$ python3 -q
>>> import numpy as np
>>> from numpy import linalg as LA
>>> np.set_printoptions(precision=1, suppress=True, linewidth=120, sign=" ")
>>> def tidy(a):
...     return np.round(a, 1) + 0
... 
>>> r0 = np.array([0, -1, 2, -1, 0, 2, 2, 2, 1, 1, -2, 2, -1, 0, 1]) + 0.5
>>> arr = np.outer(r0, r0) / (r0 @ r0)
>>> tidy(arr)
array([[ 0. ,  0. ,  0. ,  0. ,  0. ,  0. ,  0. ,  0. ,  0. ,  0. ,  0. ,  0. ,  0. ,  0. ,  0. ],
       [ 0. ,  0. ,  0. ,  0. ,  0. ,  0. ,  0. ,  0. ,  0. ,  0. ,  0. ,  0. ,  0. ,  0. ,  0. ],
       [ 0. ,  0. ,  0.1,  0. ,  0. ,  0.1,  0.1,  0.1,  0.1,  0.1, -0.1,  0.1,  0. ,  0. ,  0.1],
       [ 0. ,  0. ,  0. ,  0. ,  0. ,  0. ,  0. ,  0. ,  0. ,  0. ,  0. ,  0. ,  0. ,  0. ,  0. ],
       [ 0. ,  0. ,  0. ,  0. ,  0. ,  0. ,  0. ,  0. ,  0. ,  0. ,  0. ,  0. ,  0. ,  0. ,  0. ],
       [ 0. ,  0. ,  0.1,  0. ,  0. ,  0.1,  0.1,  0.1,  0.1,  0.1, -0.1,  0.1,  0. ,  0. ,  0.1],
       [ 0. ,  0. ,  0.1,  0. ,  0. ,  0.1,  0.1,  0.1,  0.1,  0.1, -0.1,  0.1,  0. ,  0. ,  0.1],
       [ 0. ,  0. ,  0.1,  0. ,  0. ,  0.1,  0.1,  0.1,  0.1,  0.1, -0.1,  0.1,  0. ,  0. ,  0.1],
       [ 0. ,  0. ,  0.1,  0. ,  0. ,  0.1,  0.1,  0.1,  0.1,  0.1, -0.1,  0.1,  0. ,  0. ,  0.1],
       [ 0. ,  0. ,  0.1,  0. ,  0. ,  0.1,  0.1,  0.1,  0.1,  0.1, -0.1,  0.1,  0. ,  0. ,  0.1],
       [ 0. ,  0. , -0.1,  0. ,  0. , -0.1, -0.1, -0.1, -0.1, -0.1,  0.1, -0.1,  0. ,  0. , -0.1],
       [ 0. ,  0. ,  0.1,  0. ,  0. ,  0.1,  0.1,  0.1,  0.1,  0.1, -0.1,  0.1,  0. ,  0. ,  0.1],
       [ 0. ,  0. ,  0. ,  0. ,  0. ,  0. ,  0. ,  0. ,  0. ,  0. ,  0. ,  0. ,  0. ,  0. ,  0. ],
       [ 0. ,  0. ,  0. ,  0. ,  0. ,  0. ,  0. ,  0. ,  0. ,  0. ,  0. ,  0. ,  0. ,  0. ,  0. ],
       [ 0. ,  0. ,  0.1,  0. ,  0. ,  0.1,  0.1,  0.1,  0.1,  0.1, -0.1,  0.1,  0. ,  0. ,  0.1]])
>>> tidy(LA.det(arr))
np.float64(0.0)
